% ipython --no-banner

In [1]: import numpy as np

In [2]: np.set_printoptions(precision=2, suppress=True, linewidth=120)

In [3]: m1 = np.array([[2, -1, 9], [-3, -5, -9], [2, -6, 8], [-2, 0, 7], [-4, 3, -8]])

In [4]: m1[-1] = m1[0] + 4 * m1[1]

In [5]: m1
Out[5]: 
array([[  2,  -1,   9],
       [ -3,  -5,  -9],
       [  2,  -6,   8],
       [ -2,   0,   7],
       [-10, -21, -27]])

In [6]: vec = np.array([-3, 2, -2])

In [7]: y = m1 @ vec

In [8]: np.round(np.linalg.pinv(m1) @ m1, 2) + 0
Out[8]: 
array([[1., 0., 0.],
       [0., 1., 0.],
       [0., 0., 1.]])

In [9]: np.linalg.solve(m1.T @ m1, m1.T @ y)
Out[9]: array([-3.,  2., -2.])

In [10]: np.linalg.lstsq(m1, y)[0]
Out[10]: array([-3.,  2., -2.])

In [11]: rng = np.random.default_rng(97)

In [12]: y = y + 0.1 * rng.normal(size=5)

In [13]: y
Out[13]: array([-26.03,  17.12, -34.04,  -8.1 ,  41.87])

In [14]: c, *_ = np.linalg.lstsq(m1, y)

In [15]: [round(float(np.linalg.norm(np.linalg.solve(m1.T @ m1 + lam * np.eye(3), m1.T @ y))), 2) for lam in (0, 1, 10, 100)]
Out[15]: [4.11, 3.97, 3.27, 2.07]

In [16]: c.round()
Out[16]: array([-3.,  2., -2.])

In [17]: out = np.c_[m1[:, :2] @ np.array([[-3, -2], [3, 3]]), np.array([3, 3, 1, 3, 3])]

In [18]: out
Out[18]: 
array([[ -9,  -7,   3],
       [ -6,  -9,   3],
       [-24, -22,   1],
       [  6,   4,   3],
       [-33, -43,   3]])

In [19]: np.linalg.norm(np.linalg.qr(m1)[0].T @ out, axis=0) ** 2 / ((out ** 2).sum(axis=0) + 1e-12)
Out[19]: array([1.  , 1.  , 0.73])

In [20]: np.round(np.linalg.norm(out - m1 @ np.linalg.lstsq(m1, out)[0], axis=0), 2) + 0
Out[20]: array([0.  , 0.  , 3.18])
